% python3 -q
>>> import numpy as np
>>> np.set_printoptions(precision=2, suppress=True, linewidth=160, sign=" ")
>>> tidy = lambda a: np.round(a, 2) + 0
>>> E = np.load("dump.npy")
>>> print(E)
[[ 0  0  0  1]
 [ 1  0  0  0]
 [ 0  1  0  0]
 [ 0  0  1  0]]
>>> vec = np.array([-2, 2, 2, -7])
>>> target = E @ vec
>>> print(target)
[-7 -2  2  2]
>>> print(tidy(np.linalg.solve(E.T, E[1])))
[ 0.  1.  0.  0.]
>>> vec = np.array([2, 0, 3, 3])
>>> target = E @ vec
>>> coef, lr = np.zeros(4), 1 / np.linalg.norm(E, 2) ** 2
>>> for i in range(50):
...     coef -= lr * E.T @ (E @ coef - target)
...     if i % 10 == 0: print(i, round(np.linalg.norm(E @ coef - target), 2))
... 
0 0.0
10 0.0
20 0.0
30 0.0
40 0.0
>>> print(coef)
[ 2.  0.  3.  3.]
>>> print(np.linalg.matrix_power(E, 3))
[[ 0  1  0  0]
 [ 0  0  1  0]
 [ 0  0  0  1]
 [ 1  0  0  0]]
>>> print(np.allclose(E, E.T))
False
>>> print(np.allclose(E @ E.T, E.T @ E))
True
>>> print(tidy(np.abs(np.linalg.eigvals(E)).max()))
1.0
>>> print(E @ E)
[[ 0  0  1  0]
 [ 0  0  0  1]
 [ 1  0  0  0]
 [ 0  1  0  0]]
>>> print(np.trace(E))
0
>>> print(tidy(np.sort(np.abs(np.linalg.eigvals(E)))))
[ 1.  1.  1.  1.]
>>> print(tidy(np.linalg.det(E)))
-1.0
>>> M = np.loadtxt("block15.csv", delimiter=",")
>>> print(M)
[[ 7.  8.  5.  3.  9.  7.  4.  0.  9.  0.]
 [ 2.  9.  2.  2.  2.  7.  4.  3.  1.  9.]
 [ 9.  0.  3.  5.  2.  9.  0.  7.  3.  1.]
 [ 2.  8.  8.  5.  3.  1.  7.  7.  6.  2.]
 [ 8.  3.  0.  6.  7.  9.  4.  8.  2.  9.]
 [ 8.  3.  3.  9.  9.  2.  9.  5.  9.  2.]
 [ 2.  0.  5.  7.  7.  3.  5.  5.  3.  0.]
 [ 0.  1.  6.  1.  2.  4.  4.  3.  4.  7.]
 [ 8.  8.  3.  7.  5.  7.  4.  4.  5.  8.]
 [ 0.  6.  6.  3.  9.  8.  2.  5.  5.  2.]]
>>> print(tidy(np.abs(np.linalg.eigvals(M)).max()))
47.6
>>> print(np.trace(M))
48.0
>>> assert M == M.T
Traceback (most recent call last):
  File "<python-input-26>", line 1, in <module>
    assert M == M.T
           ^^^^^^^^
ValueError: The truth value of an array with more than one element is ambiguous. Use a.any() or a.all()
>>> print((M - M.T) / 2)
[[ 0.   3.  -2.   0.5  0.5 -0.5  1.   0.   0.5  0. ]
 [-3.   0.   1.  -3.  -0.5  2.   2.   1.  -3.5  1.5]
 [ 2.  -1.   0.  -1.5  1.   3.  -2.5  0.5  0.  -2.5]
 [-0.5  3.   1.5  0.  -1.5 -4.   0.   3.  -0.5 -0.5]
 [-0.5  0.5 -1.   1.5  0.   0.  -1.5  3.  -1.5  0. ]
 [ 0.5 -2.  -3.   4.   0.   0.   3.   0.5  1.  -3. ]
 [-1.  -2.   2.5  0.   1.5 -3.   0.   0.5 -0.5 -1. ]
 [ 0.  -1.  -0.5 -3.  -3.  -0.5 -0.5  0.   0.   1. ]
 [-0.5  3.5  0.   0.5  1.5 -1.   0.5  0.   0.   1.5]
 [ 0.  -1.5  2.5  0.5  0.   3.   1.  -1.  -1.5  0. ]]
>>> np.linalg.determinant(M)
Traceback (most recent call last):
  File "<python-input-28>", line 1, in <module>
    np.linalg.determinant(M)
    ^^^^^^^^^^^^^^^^^^^^^
AttributeError: module 'numpy.linalg' has no attribute 'determinant'
>>> M2 = M / np.linalg.norm(M, axis=1, keepdims=True)
>>> C2 = M2 @ M2.T
>>> print(np.argwhere(np.triu(np.abs(C2) > 0.95, 1)))
[]
>>> print(tidy(C2[5]))
[ 0.82  0.53  0.67  0.8   0.76  1.    0.89  0.62  0.82  0.71]
>>> print(tidy(np.linalg.norm(M2, axis=1)))
[ 1.  1.  1.  1.  1.  1.  1.  1.  1.  1.]
>>> print((C2 - 2 * np.eye(10)).round(6).argmax(axis=1))
[ 9  8  4  5  8  6  5  1  4  0]
>>> print(tidy(np.linalg.norm(M[3], 1)), tidy(np.linalg.norm(M[3], np.inf)))
49.0 8.0
>>> print(np.linalg.norm(M, axis=1).argmax())
5
>>> print(M[3] @ M[6])
191.0
>>> W1 = np.array([[-1, -2, 2, 1, 2],
...     [-1, 0, 1, 2, 1],
...     [2, -1, 2, 0, 2],
...     [2, 1, -2, -2, 2],
...     [2, 1, 2, 1, 1],
...     [2, 0, 2, -2, -2],
...     [-1, 2, 0, 2, 1],
...     [-2, -1, -2, 2, 0],
...     [-1, 2, 2, 0, 1],
...     [0, 0, 0, 0, 0]])
>>> coef = np.array([2, 0, 2, -2, 0])
>>> hid = np.maximum(M @ W1 + coef, 0)
>>> print((hid > 0).mean(axis=0))
[ 0.9  0.9  1.   0.9  1. ]
>>> print((hid > 0).astype(int))
[[ 1  1  1  1  1]
 [ 1  1  1  1  1]
 [ 1  0  1  0  1]
 [ 0  1  1  1  1]
 [ 1  1  1  1  1]
 [ 1  1  1  1  1]
 [ 1  1  1  1  1]
 [ 1  1  1  1  1]
 [ 1  1  1  1  1]
 [ 1  1  1  1  1]]
>>> print(np.linalg.matrix_rank(hid))
5
>>> W2 = np.array([[1, 3], [-3, -2], [-1, 1], [1, 3], [1, -3]])
>>> print(hid @ W2)
[[ -49.   22.]
 [  -8.   43.]
 [   5.    9.]
 [  16.  -55.]
 [  20.   27.]
 [ -27. -111.]
 [   4.  -26.]
 [ -21.   13.]
 [   7.  -18.]
 [ -27.   72.]]
>>> print((hid @ W2).round(6).argmax(axis=1))
[ 1  1  1  0  1  0  0  1  0  1]
>>> print(W1 @ W2)
[[  6   0]
 [  1   1]
 [  5   4]
 [  1 -10]
 [ -1   6]
 [ -4   8]
 [ -4  -4]
 [  5   0]
 [ -8  -8]
 [  0   0]]
>>> X = np.loadtxt("out14.csv", delimiter=",")
>>> print(X)
[[ 1.  5.  1.  5.]
 [-4. -4. -4. -4.]
 [ 1.  5.  1.  5.]
 [-4. -4. -4. -4.]]
>>> Uu, sig, VT = np.linalg.svd(X)
>>> print(tidy(sig))
[ 14.59   4.39   0.     0.  ]
>>> M2 = Uu[:, :2] @ np.diag(sig[:2]) @ VT[:2]
>>> print(tidy(np.linalg.norm(X - M2) / np.linalg.norm(X)))
0.0
>>> print(tidy(M2))
[[ 1.  5.  1.  5.]
 [-4. -4. -4. -4.]
 [ 1.  5.  1.  5.]
 [-4. -4. -4. -4.]]
>>> print(tidy(np.abs(X - M2).max()))
0.0
>>> print(tidy(np.linalg.norm(X - M2, 2)), tidy(sig[2]))
0.0 0.0
>>> Uu, sig, VT = np.linalg.svd(X)
>>> V = VT[:(sig > 1e-8).sum()]
>>> rng = np.random.default_rng(93)
>>> vec = X[3] + -1 * X[2] + rng.integers(2) * np.eye(4)[0]
>>> print(vec)
[-4. -9. -5. -9.]
>>> print(np.allclose(V.T @ V @ vec, vec))
False
>>> print(tidy(np.diag(V.T @ V)))
[ 0.5  0.5  0.5  0.5]
>>> print(tidy(V.T @ V))
[[ 0.5  0.   0.5  0. ]
 [ 0.   0.5  0.   0.5]
 [ 0.5  0.   0.5  0. ]
 [ 0.   0.5  0.   0.5]]
>>> print(tidy(np.linalg.norm(vec - V.T @ V @ vec)))
0.71
>>> Uu, sig, VT = np.linalg.svd(M, full_matrices=False)
>>> print(tidy(VT @ VT.T))
[[ 1.  0.  0.  0.  0.  0.  0.  0.  0.  0.]
 [ 0.  1.  0.  0.  0.  0.  0.  0.  0.  0.]
 [ 0.  0.  1.  0.  0.  0.  0.  0.  0.  0.]
 [ 0.  0.  0.  1.  0.  0.  0.  0.  0.  0.]
 [ 0.  0.  0.  0.  1.  0.  0.  0.  0.  0.]
 [ 0.  0.  0.  0.  0.  1.  0.  0.  0.  0.]
 [ 0.  0.  0.  0.  0.  0.  1.  0.  0.  0.]
 [ 0.  0.  0.  0.  0.  0.  0.  1.  0.  0.]
 [ 0.  0.  0.  0.  0.  0.  0.  0.  1.  0.]
 [ 0.  0.  0.  0.  0.  0.  0.  0.  0.  1.]]
>>> print(np.allclose(Uu * sig @ VT, M))
True
>>> print(tidy(np.cumsum(sig ** 2) / np.sum(sig ** 2)))
[ 0.76  0.84  0.9   0.94  0.97  0.98  1.    1.    1.    1.  ]
>>> print(tidy(sig))
[ 48.22  15.26  13.46  10.61   9.51   7.34   5.7    2.84   2.04   1.08]
>>> print(tidy(Uu.T @ M @ VT.T))
[[ 48.22   0.     0.     0.     0.     0.     0.     0.     0.     0.  ]
 [  0.    15.26   0.     0.     0.     0.     0.     0.     0.     0.  ]
 [  0.     0.    13.46   0.     0.     0.     0.     0.     0.     0.  ]
 [  0.     0.     0.    10.61   0.     0.     0.     0.     0.     0.  ]
 [  0.     0.     0.     0.     9.51   0.     0.     0.     0.     0.  ]
 [  0.     0.     0.     0.     0.     7.34   0.     0.     0.     0.  ]
 [  0.     0.     0.     0.     0.     0.     5.7    0.     0.     0.  ]
 [  0.     0.     0.     0.     0.     0.     0.     2.84   0.     0.  ]
 [  0.     0.     0.     0.     0.     0.     0.     0.     2.04   0.  ]
 [  0.     0.     0.     0.     0.     0.     0.     0.     0.     1.08]]
>>> print((sig > 1e-8).sum())
10
>>> M2 = np.array([[3, 0], [1, -2], [3, 3], [3, -2]])
>>> print(np.linalg.matrix_rank(np.vstack([X, M2.T])))
4
>>> print(np.einsum("ij->j", X))
[-6.  2. -6.  2.]
>>> print(np.vstack([X, M2.T]).shape)
(6, 4)
>>> print(X @ M2)
[[ 26. -17.]
 [-40.   4.]
 [ 26. -17.]
 [-40.   4.]]
>>> print(np.linalg.matrix_rank(X @ M2))
2
>>> print(M2.T @ X.T)
[[ 26. -40.  26. -40.]
 [-17.   4. -17.   4.]]
